In [1]: import numpy as np

In [2]: np.set_printoptions(suppress=True, linewidth=160)

In [3]: rnd = lambda a: np.round(a, 4) + 0

In [4]: cent = np.array([[0, 0, -2, -2], [0, 1, -1, -2], [-2, 0, 0, -2]])

In [5]: rng = np.random.default_rng(923)

In [6]: K = rng.normal(size=(39, 3)) @ cent + np.array([2, -7, 3, 5])

In [7]: rnd(K)
Out[7]: 
array([[-1.0292, -6.7677,  7.0237,  5.7622],
       [ 0.7692, -7.1337,  7.7412,  8.644 ],
       [-1.7284, -6.9977,  4.5885,  2.8578],
       [-1.0936, -8.5625,  2.6569,  3.1258],
       [ 0.8569, -7.2394,  1.772 ,  2.8683],
       [ 2.4112, -6.7564,  5.6066,  7.7742],
       [ 5.6991, -7.1611,  4.1438, 10.0041],
       [ 1.2899, -7.8349,  0.6299,  2.7546],
       [ 2.4533, -6.8735, -0.0185,  2.3083],
       [-0.9392, -5.4018,  1.1116, -1.4258],
       [-3.4302, -7.1814,  3.9681,  0.7192],
       [ 3.8725, -5.5861,  1.2844,  3.743 ],
       [ 2.857 , -8.0193,  4.6414,  8.5177],
       [-1.9206, -6.8353,  6.1099,  4.0245],
       [-1.6749, -3.816 , -1.9516, -6.8104],
       [ 2.8079, -4.5043,  4.0146,  4.3268],
       [ 1.3761, -7.2648,  2.0457,  3.6867],
       [-0.491 , -6.0428,  6.3161,  4.8679],
       [ 3.4527, -6.9972,  1.2506,  4.7005],
       [ 1.1515, -6.1093, -1.7357, -1.4749],
       [ 0.7077, -7.4127,  0.7367,  1.8571],
       [ 0.0873, -6.1372,  3.8642,  3.0887],
       [ 3.3473, -8.9618,  3.9357,  9.2448],
       [ 3.9819, -6.3025,  2.4845,  5.7689],
       [ 2.1478, -5.2019, -1.0142, -0.6646],
       [ 2.3249, -6.6205,  2.3707,  4.3161],
       [ 2.5327, -8.2577,  3.5131,  7.3035],
       [ 3.5676, -7.7023,  2.9904,  7.2604],
       [ 4.1634, -7.2178, -0.8354,  3.5458],
       [ 3.2555, -7.945 ,  1.8945,  6.095 ],
       [ 0.941 , -6.232 ,  1.1379,  1.3109],
       [ 2.1956, -6.7349,  6.9778,  8.9083],
       [ 0.4639, -8.3474,  4.9057,  6.7171],
       [ 2.9351, -7.0439,  1.0472,  4.0262],
       [-0.1838, -8.7731,  4.0369,  5.6263],
       [ 4.3813, -7.4527,  2.4802,  7.3143],
       [-2.7856, -6.1684,  6.259 ,  2.6418],
       [ 3.643 , -8.4284,  3.5713,  8.6427],
       [-2.077 , -7.2897,  1.7497, -0.0375]])

In [8]: cent = K[[27, 21]].astype(float)

In [9]: for _ in range(5):
   ...:     lab = np.linalg.norm(K[:, None] - cent, axis=-1).argmin(axis=1)
   ...:     cent = np.array([K[lab == j].mean(axis=0) for j in range(2)])
   ...: 

In [10]: lab
Out[10]: array([0, 0, 1, 1, 1, 0, 0, 1, 1, 1, 1, 0, 0, 1, 1, 0, 1, 0, 0, 1, 1, 1, 0, 0, 1, 0, 0, 0, 0, 0, 1, 0, 0, 0, 0, 0, 1, 0, 1])

In [11]: rnd(cent[1] - cent[0])
Out[11]: array([-2.8618,  0.5951, -1.8227, -5.2797])

In [12]: np.bincount(lab)
Out[12]: array([22, 17])

In [13]: W1 = np.array([[-2, 0, -2, 1, -1, 1],
    ...:     [0, -1, 2, 0, 0, 0],
    ...:     [-1, -1, 1, -2, 2, -2],
    ...:     [2, -1, 2, 0, -2, -2]])

In [14]: coef = np.array([3, 1, 3, -3, -2, 3])

In [15]: hid = np.maximum(K @ W1 + coef, 0)

In [16]: np.linalg.matrix_rank(hid)
Out[16]: np.int64(6)

In [17]: cent = np.array([[1, 1], [-2, 2], [2, -1], [1, 2], [0, -2], [1, 1]])

In [18]: W1 @ cent
Out[18]: 
array([[ -4,   5],
       [  6,  -4],
       [ -1, -14],
       [  6,   0]])
